$ python -q
>>> import numpy as np
>>> from numpy import linalg as LA
>>> np.set_printoptions(precision=2, suppress=True, linewidth=140, sign=" ")
>>> m1 = np.load("a.npy")
>>> m1
array([[ 2,  0,  0,  0],
       [-3,  4,  0,  0],
       [ 1, -7,  8,  0],
       [ 8, -1, -6,  7]])
>>> # triangular
>>> rng = np.random.default_rng(364)
>>> z = rng.permutation(4)
>>> z
array([ 1,  3,  2,  0])
>>> out = m1[z][:, z]
>>> np.sort(np.abs(LA.eigvals(out)))
array([ 2.,  4.,  7.,  8.])
>>> np.round(LA.det(out), 2), round(float(LA.det(m1[z])), 2)
(np.float64(448.0), 448.0)
>>> np.trace(out)
np.int64(21)
>>> out
array([[ 4,  0,  0, -3],
       [-1,  7, -6,  8],
       [-7,  0,  8,  1],
       [ 0,  0,  0,  2]])
>>> np.diag(out)
array([ 4,  7,  8,  2])
>>> w, evecs = LA.eig(out)
>>> np.sort(LA.eigvals(out.T))
array([ 2.,  4.,  7.,  8.])
>>> x = np.array([1, 2, 1, 2])
>>> m1 * x
array([[  2,   0,   0,   0],
       [ -3,   8,   0,   0],
       [  1, -14,   8,   0],
       [  8,  -2,  -6,  14]])
>>> (m1 * x).sum(axis=1)
array([ 2,  5, -5, 14])
>>> np.sign((m1 @ x).round(6))
array([ 1,  1, -1,  1])
>>> np.einsum("ij,j->i", m1, x)
array([ 2,  5, -5, 14])
>>> m1 @ np.eye(4)[1]
array([ 0.,  4., -7., -1.])
>>> LA.norm(m1 @ x) <= LA.norm(m1, 2) * LA.norm(x) + 1e-9
np.True_
>>> z = rng.permutation(4)
>>> out = m1[:, z] * rng.choice([-1, 1], 4)
>>> out
array([[-2,  0,  0,  0],
       [ 3,  4,  0,  0],
       [-1, -7, -8,  0],
       [-8, -1,  6, -7]])
>>> Uu, _, Vh = LA.svd(m1.T @ out)
>>> z
array([ 0,  1,  2,  3])
>>> mat = np.loadtxt("arr.csv", delimiter=",")
>>> mat
array([[ 1., -1.,  3.],
       [ 3.,  2.,  3.],
       [ 0.,  5.,  2.],
       [ 2.,  4., -1.],
       [ 4.,  6., -2.],
       [ 1.,  7., -1.],
       [ 2.,  8.,  1.],
       [ 0.,  8.,  0.],
       [ 2.,  6.,  3.],
       [ 5.,  7.,  5.],
       [ 2.,  7.,  5.],
       [ 5.,  8.,  6.],
       [ 7.,  5.,  6.],
       [ 8.,  4.,  6.],
       [ 5.,  3.,  6.],
       [ 6.,  3.,  3.],
       [ 7.,  3.,  2.],
       [10.,  5.,  2.],
       [11.,  8.,  3.],
       [14.,  6.,  6.],
       [15.,  4.,  5.],
       [13.,  5.,  6.],
       [16.,  5.,  4.]])
>>> d = LA.norm(mat[:, None] - mat[None], axis=-1)
>>> d.shape
(23, 23)
>>> (d + 1e9 * np.eye(23)).round(6).argmin(axis=1)
array([  1,  15,   8,   4,   3,   7,   7,   5,  10,  11,   8,   9,  13,  12,  12,  16,  15,  18,  17,  21,  22,  19,  20])
>>> d.mean(axis=1).argmax()
np.int64(22)
>>> d[:5, :5]
array([[ 0.  ,  3.61,  6.16,  6.48,  9.11],
       [ 3.61,  0.  ,  4.36,  4.58,  6.48],
       [ 6.16,  4.36,  0.  ,  3.74,  5.74],
       [ 6.48,  4.58,  3.74,  0.  ,  3.  ],
       [ 9.11,  6.48,  5.74,  3.  ,  0.  ]])
>>> d[6].round(6).argsort(kind="stable")[:4]
array([ 6,  7,  5,  8])
>>> z = mat[:, 2] > np.median(mat[:, 2])
>>> u = mat[z].mean(axis=0) - mat[~z].mean(axis=0)
>>> u
array([ 5.23,  0.48,  4.12])
>>> round(float((((mat - mat.mean(axis=0)) @ u > 0) == z).mean()), 2)
0.87
>>> z.astype(int)
array([ 0,  0,  0,  0,  0,  0,  0,  0,  0,  1,  1,  1,  1,  1,  1,  0,  0,  0,  0,  1,  1,  1,  1])
>>> np.argsort(-np.abs(u).round(6), kind="stable")
array([ 0,  2,  1])
>>> J = rng.normal(size=(21, 3)) + 3 * np.array([2, -2, 2])
>>> J
array([[ 5.37, -8.05,  5.49],
       [ 5.76, -5.95,  4.93],
       [ 6.58, -5.98,  8.16],
       [ 5.59, -5.6 ,  6.78],
       [ 6.66, -4.91,  7.1 ],
       [ 6.34, -4.74,  4.87],
       [ 6.53, -4.79,  6.85],
       [ 6.39, -5.52,  6.25],
       [ 5.93, -6.13,  5.51],
       [ 6.16, -5.45,  6.28],
       [ 4.74, -6.75,  6.46],
       [ 5.52, -5.12,  6.79],
       [ 7.01, -6.58,  6.12],
       [ 4.7 , -5.89,  7.15],
       [ 5.37, -4.84,  6.51],
       [ 6.72, -6.48,  6.05],
       [ 7.4 , -5.88,  5.41],
       [ 7.05, -4.84,  6.38],
       [ 5.31, -6.44,  6.86],
       [ 4.77, -6.41,  6.41],
       [ 5.66, -5.53,  5.89]])
>>> LA.matrix_rank(J, rtol=0.1)
np.int64(1)
>>> round(LA.norm(J, 2) / LA.norm(J), 2)
np.float64(0.99)
>>> LA.cond(J) > 100
np.False_
>>> [round(float(x), 2) for x in LA.svd(J, compute_uv=False)[:3]]
[47.94, 4.15, 3.66]
>>> np.abs(LA.svd(J)[2][-1])
array([ 0.53,  0.31,  0.79])
>>> np.argsort(-LA.norm(J, axis=0).round(6), kind="stable")[:3]
array([ 2,  0,  1])
